$ python -q
>>> import numpy as np
>>> np.set_printoptions(precision=2, suppress=True, linewidth=200, sign=" ")
>>> M = np.array([[8, 1, 0],
...     [4, 0, 0],
...     [2, 0, 0],
...     [8, 0, 0],
...     [0, 3, 10],
...     [0, 0, 4],
...     [0, 0, 2],
...     [4, 0, 0],
...     [0, 0, 2],
...     [8, 0, 0],
...     [10, 0, 0]])
>>> C = M[[9, 7]].astype(float)
>>> for _ in range(7):
...     labels = np.linalg.norm(M[:, None] - C, axis=-1).argmin(axis=1)
...     C = np.array([M[labels == j].mean(axis=0) for j in range(2)])
... 
>>> print(labels)
[ 0  1  1  0  1  1  1  1  1  0  0]
>>> C
array([[ 8.5 ,  0.25,  0.  ],
       [ 1.43,  0.43,  2.57]])
>>> np.abs(C[1] - C[0]).argmax()
np.int64(0)
>>> np.linalg.matrix_rank(C)
np.int64(2)
>>> np.unravel_index(np.abs(C).argmax(), C.shape)
(np.int64(0), np.int64(0))
>>> C.shape
(2, 3)
>>> round(np.linalg.norm(C), 2)
np.float64(9.01)
>>> C.mean(axis=0)
array([ 4.96,  0.34,  1.29])
>>> E = np.load("mat.npy")
>>> E
array([[-1.,  3., -1.,  0.],
       [-4.,  6., -1.,  0.],
       [-4.,  6., -1.,  0.],
       [-4.,  6., -4.,  3.]])
>>> rng = np.random.default_rng(936)
>>> labels = rng.permutation(4)
>>> print(labels)
[ 2  0  3  1]
>>> out = E[labels][:, labels]
>>> np.allclose(out, E)
False
>>> round(float(np.linalg.det(out)), 2), np.round(np.linalg.det(E[labels]), 2)
(0.0, np.float64(0.0))
>>> np.round(np.sort(np.abs(np.linalg.eigvals(out))), 2) + 0
array([ 0.,  1.,  3.,  3.])
>>> out
array([[-1., -4.,  0.,  6.],
       [-1., -1.,  0.,  3.],
       [-4., -4.,  3.,  6.],
       [-1., -4.,  0.,  6.]])
>>> left, sv, vt = np.linalg.svd(out, full_matrices=False)
>>> np.abs(left[:, 0]).round(6).argmax()
np.int64(2)
>>> round(float(np.sqrt((sv ** 2).sum())), 2), np.round(np.linalg.norm(out), 2)
(13.93, np.float64(13.93))
>>> np.round(vt @ vt.T, 2) + 0
array([[ 1.,  0.,  0.,  0.],
       [ 0.,  1.,  0.,  0.],
       [ 0.,  0.,  1.,  0.],
       [ 0.,  0.,  0.,  1.]])
>>> print(np.round(sv / sv[0], 2) + 0)
[ 1.    0.25  0.07  0.  ]
>>> t3 = np.stack([E, 5 * E, E[::-1]])
>>> t3.sum(axis=0)
array([[-10.,  24., -10.,   3.],
       [-28.,  42.,  -7.,   0.],
       [-28.,  42.,  -7.,   0.],
       [-25.,  39., -25.,  18.]])
>>> np.einsum("bij,cij->bc", t3, t3)
array([[  194.,   970.,   158.],
       [  970.,  4850.,   790.],
       [  158.,   790.,   194.]])
>>> (t3 @ E.T).shape
(3, 4, 4)
>>> left, sv, vt = np.linalg.svd(E)
>>> evecs = vt[:(sv > 1e-8).sum()]
>>> x0 = E[3] + 3 * E[1] + rng.integers(2) * np.eye(4)[1]
>>> x0
array([-16.,  25.,  -7.,   3.])
>>> evecs.T @ evecs
array([[ 0.9, -0.1, -0.2, -0.2],
       [-0.1,  0.9, -0.2, -0.2],
       [-0.2, -0.2,  0.6, -0.4],
       [-0.2, -0.2, -0.4,  0.6]])
>>> np.round(np.linalg.norm(x0 - evecs.T @ evecs @ x0), 2)
np.float64(0.32)
>>> np.diag(evecs.T @ evecs)
array([ 0.9,  0.9,  0.6,  0.6])
>>> left, sv, vt = np.linalg.svd(E)
>>> np.argmax(sv[:-1] / (sv[1:] + 1e-6)) + 1
np.int64(3)
>>> out = left[:, :3] @ np.diag(sv[:3]) @ vt[:3]
>>> np.round(np.linalg.norm(E - out, 2), 2), round(float(sv[3]), 2)
(np.float64(0.0), 0.0)
>>> np.linalg.matrix_rank(out)
np.int64(3)
>>> print(np.linalg.matrix_rank(E, rtol=0.05))
3
>>> out.round(2) + 0
array([[-1.,  3., -1.,  0.],
       [-4.,  6., -1.,  0.],
       [-4.,  6., -1.,  0.],
       [-4.,  6., -4.,  3.]])
>>> J = np.array([[6.61, -10.94, -3.39],
...     [6.69, -9.5, -4.25],
...     [5.95, -8.9, -6.91],
...     [5.02, -10.26, -2.93],
...     [5.32, -9.76, -4.47],
...     [4.09, -9.2, -3.68],
...     [4.3, -9.85, -4.77],
...     [7.1, -9.51, -5.64],
...     [5.07, -10.44, -5.66],
...     [6.84, -10.17, -4.04],
...     [4.91, -8.14, -2.81]])
>>> J
array([[  6.61, -10.94,  -3.39],
       [  6.69,  -9.5 ,  -4.25],
       [  5.95,  -8.9 ,  -6.91],
       [  5.02, -10.26,  -2.93],
       [  5.32,  -9.76,  -4.47],
       [  4.09,  -9.2 ,  -3.68],
       [  4.3 ,  -9.85,  -4.77],
       [  7.1 ,  -9.51,  -5.64],
       [  5.07, -10.44,  -5.66],
       [  6.84, -10.17,  -4.04],
       [  4.91,  -8.14,  -2.81]])
>>> np.linalg.matrix_rank(J, rtol=0.1)
np.int64(1)
>>> print(round(float(np.linalg.norm(J, 2) / np.linalg.norm(J)), 2))
0.99
>>> np.argsort(-np.linalg.norm(J, axis=0).round(6), kind="stable")[:3]
array([ 1,  0,  2])
>>> Xs = J - J.mean(axis=0)
>>> left, sv, vt = np.linalg.svd(Xs, full_matrices=False)
>>> print(np.round(Xs.mean(axis=0), 2) + 0)
[ 0.  0.  0.]
>>> print(vt[0] * np.sign(vt[0, np.abs(vt[0]).argmax()]))
[-0.44  0.03  0.9 ]
>>> np.searchsorted(np.cumsum(sv ** 2) / (sv ** 2).sum(), 0.9) + 1
np.int64(3)
>>> np.abs(vt[0]).argmax()
np.int64(2)
>>> sv
array([ 4.17,  3.27,  2.27])
>>> np.round(np.linalg.norm(J) ** 2 / np.linalg.norm(J, 2) ** 2, 2)
np.float64(1.01)
>>> np.linalg.norm(J, axis=0)
array([ 18.96,  32.26,  15.17])
>>> print(round(float(np.linalg.norm(J[9] - J[3])), 2))
2.13
>>> round(float(np.linalg.norm(J, "nuc")), 2)
46.74
>>> np.round(J[9] @ J[3], 2)
np.float64(150.52)
>>> np.linalg.norm(J, axis=1).argmax()
np.int64(0)
>>> C2 = np.cov(J, rowvar=False)
>>> np.linalg.eigvalsh(C2)[::-1]
array([ 1.74,  1.07,  0.52])
>>> C2
array([[ 1.13, -0.2 , -0.3 ],
       [-0.2 ,  0.6 , -0.06],
       [-0.3 , -0.06,  1.59]])
>>> np.argsort(-J.std(axis=0).round(6), kind="stable")
array([ 2,  0,  1])
>>> W0 = np.array([[-1.8, -0.4, -1.3],
...     [1.3, 0.0, 0.6],
...     [-1.3, 0.1, 2.0],
...     [0.4, -1.0, 1.1],
...     [0.4, -1.3, -0.9],
...     [1.6, -0.3, -0.4],
...     [-1.8, -0.8, -0.9],
...     [-1.4, -0.5, 0.3],
...     [-0.1, -0.6, 0.6],
...     [0.3, -0.5, 0.1],
...     [-0.1, -2.1, 0.2],
...     [1.0, -1.6, 0.4],
...     [0.0, 0.4, 0.8],
...     [1.5, 0.0, -1.8],
...     [-0.4, 0.8, -0.9],
...     [2.7, -0.4, -1.9],
...     [-1.6, 2.3, -0.7],
...     [-12.0, -20.0, 8.0],
...     [-1.5, 0.4, -1.0],
...     [2.2, 1.1, 0.3]])
>>> print(W0)
[[ -1.8  -0.4  -1.3]
 [  1.3   0.    0.6]
 [ -1.3   0.1   2. ]
 [  0.4  -1.    1.1]
 [  0.4  -1.3  -0.9]
 [  1.6  -0.3  -0.4]
 [ -1.8  -0.8  -0.9]
 [ -1.4  -0.5   0.3]
 [ -0.1  -0.6   0.6]
 [  0.3  -0.5   0.1]
 [ -0.1  -2.1   0.2]
 [  1.   -1.6   0.4]
 [  0.    0.4   0.8]
 [  1.5   0.   -1.8]
 [ -0.4   0.8  -0.9]
 [  2.7  -0.4  -1.9]
 [ -1.6   2.3  -0.7]
 [-12.  -20.    8. ]
 [ -1.5   0.4  -1. ]
 [  2.2   1.1   0.3]]
>>> Xs = W0 - W0.mean(axis=0)
>>> left, sv, vt = np.linalg.svd(Xs, full_matrices=False)
>>> print(np.abs(left[:, 0]).argmax())
17
>>> vt[0] * np.sign(vt[0, np.abs(vt[0]).argmax()])
array([ 0.5 ,  0.8 , -0.34])
>>> sv
array([ 24.39,   5.76,   4.13])
>>> np.abs(vt[-1])
array([ 0.11,  0.32,  0.94])
>>> np.searchsorted(np.cumsum(sv ** 2) / (sv ** 2).sum(), 0.9) + 1
np.int64(1)
>>> (np.sign(left[:, 0]) == np.sign(left[0, 0])).astype(int)
array([ 1,  1,  1,  1,  1,  1,  1,  1,  1,  1,  0,  1,  1,  1,  1,  1,  1,  0,  1,  1])
>>> mat = np.array([[0, 0, 1, 1, 1],
...     [0, 0, 0, 1, 1],
...     [1, 0, 0, 0, 1],
...     [1, 1, 0, 0, 0],
...     [1, 1, 1, 0, 0]])
>>> mat
array([[ 0,  0,  1,  1,  1],
       [ 0,  0,  0,  1,  1],
       [ 1,  0,  0,  0,  1],
       [ 1,  1,  0,  0,  0],
       [ 1,  1,  1,  0,  0]])
>>> np.round(np.linalg.det(mat.T), 2)
np.float64(0.0)
>>> print(np.kron(np.eye(2, dtype=int), mat))
[[ 0  0  1  1  1  0  0  0  0  0]
 [ 0  0  0  1  1  0  0  0  0  0]
 [ 1  0  0  0  1  0  0  0  0  0]
 [ 1  1  0  0  0  0  0  0  0  0]
 [ 1  1  1  0  0  0  0  0  0  0]
 [ 0  0  0  0  0  0  0  1  1  1]
 [ 0  0  0  0  0  0  0  0  1  1]
 [ 0  0  0  0  0  1  0  0  0  1]
 [ 0  0  0  0  0  1  1  0  0  0]
 [ 0  0  0  0  0  1  1  1  0  0]]
>>> round(np.linalg.det(2 * mat), 2), round(float(np.linalg.det(mat)), 2)
(np.float64(0.0), 0.0)
>>> labels = rng.permutation(5)
>>> labels
array([ 3,  1,  2,  0,  4])
>>> out = mat[labels][:, labels]
>>> np.allclose(out, mat)
False
>>> np.round(np.sort(np.abs(np.linalg.eigvals(out))), 2) + 0
array([ 0.  ,  0.69,  1.17,  2.  ,  2.48])
>>> round(np.linalg.det(out), 2), np.round(np.linalg.det(mat[labels]), 2)
(np.float64(0.0), np.float64(0.0))
>>> out
array([[ 0,  1,  0,  1,  0],
       [ 1,  0,  0,  0,  1],
       [ 0,  0,  0,  1,  1],
       [ 1,  0,  1,  0,  1],
       [ 0,  1,  1,  1,  0]])
